$ python -q
>>> import numpy as np
>>> np.set_printoptions(precision=1, suppress=True, linewidth=100, floatmode="fixed")
>>> def tidy(a):
...     return np.round(a, 1) + 0
... 
>>> A = np.loadtxt("data.csv", delimiter=",")
>>> A
array([[142.0,   8.0, -14.0, -21.0,  59.0,  74.0, -20.0,  79.0, -27.0,  -3.0, -18.0],
       [  8.0,  87.0, -26.0, -12.0,  57.0, -25.0,  32.0,  11.0, -49.0,  52.0,  27.0],
       [-14.0, -26.0,  72.0, -28.0, -30.0,  19.0, -19.0,  34.0,  51.0, -46.0, -74.0],
       [-21.0, -12.0, -28.0,  91.0,   4.0,  30.0, -22.0,   4.0,   4.0,  45.0,  63.0],
       [ 59.0,  57.0, -30.0,   4.0,  89.0,   7.0,   6.0,  43.0, -36.0,  32.0,  15.0],
       [ 74.0, -25.0,  19.0,  30.0,   7.0, 121.0, -40.0, 102.0, -17.0,  -2.0, -18.0],
       [-20.0,  32.0, -19.0, -22.0,   6.0, -40.0, 114.0, -19.0, -40.0,  -4.0,  17.0],
       [ 79.0,  11.0,  34.0,   4.0,  43.0, 102.0, -19.0, 122.0, -19.0,  -6.0, -43.0],
       [-27.0, -49.0,  51.0,   4.0, -36.0, -17.0, -40.0, -19.0, 142.0, -35.0, -22.0],
       [ -3.0,  52.0, -46.0,  45.0,  32.0,  -2.0,  -4.0,  -6.0, -35.0,  73.0,  68.0],
       [-18.0,  27.0, -74.0,  63.0,  15.0, -18.0,  17.0, -43.0, -22.0,  68.0, 110.0]])
>>> out = A[0, 0] * A[1:] - np.outer(A[1:, 0], A[0])
>>> out
array([[     0.0,  12290.0,  -3580.0,  -1536.0,   7622.0,  -4142.0,   4704.0,    930.0,  -6742.0,
          7408.0,   3978.0],
       [     0.0,  -3580.0,  10028.0,  -4270.0,  -3434.0,   3734.0,  -2978.0,   5934.0,   6864.0,
         -6574.0, -10760.0],
       [     0.0,  -1536.0,  -4270.0,  12481.0,   1807.0,   5814.0,  -3544.0,   2227.0,      1.0,
          6327.0,   8568.0],
       [     0.0,   7622.0,  -3434.0,   1807.0,   9157.0,  -3372.0,   2032.0,   1445.0,  -3519.0,
          4721.0,   3192.0],
       [     0.0,  -4142.0,   3734.0,   5814.0,  -3372.0,  11706.0,  -4200.0,   8638.0,   -416.0,
           -62.0,  -1224.0],
       [     0.0,   4704.0,  -2978.0,  -3544.0,   2032.0,  -4200.0,  15788.0,  -1118.0,  -6220.0,
          -628.0,   2054.0],
       [     0.0,    930.0,   5934.0,   2227.0,   1445.0,   8638.0,  -1118.0,  11083.0,   -565.0,
          -615.0,  -4684.0],
       [     0.0,  -6742.0,   6864.0,      1.0,  -3519.0,   -416.0,  -6220.0,   -565.0,  19435.0,
         -5051.0,  -3610.0],
       [     0.0,   7408.0,  -6574.0,   6327.0,   4721.0,    -62.0,   -628.0,   -615.0,  -5051.0,
         10357.0,   9602.0],
       [     0.0,   3978.0, -10760.0,   8568.0,   3192.0,  -1224.0,   2054.0,  -4684.0,  -3610.0,
          9602.0,  15296.0]])
>>> np.linalg.matrix_rank(out), np.linalg.matrix_rank(A)
(np.int64(8), np.int64(9))
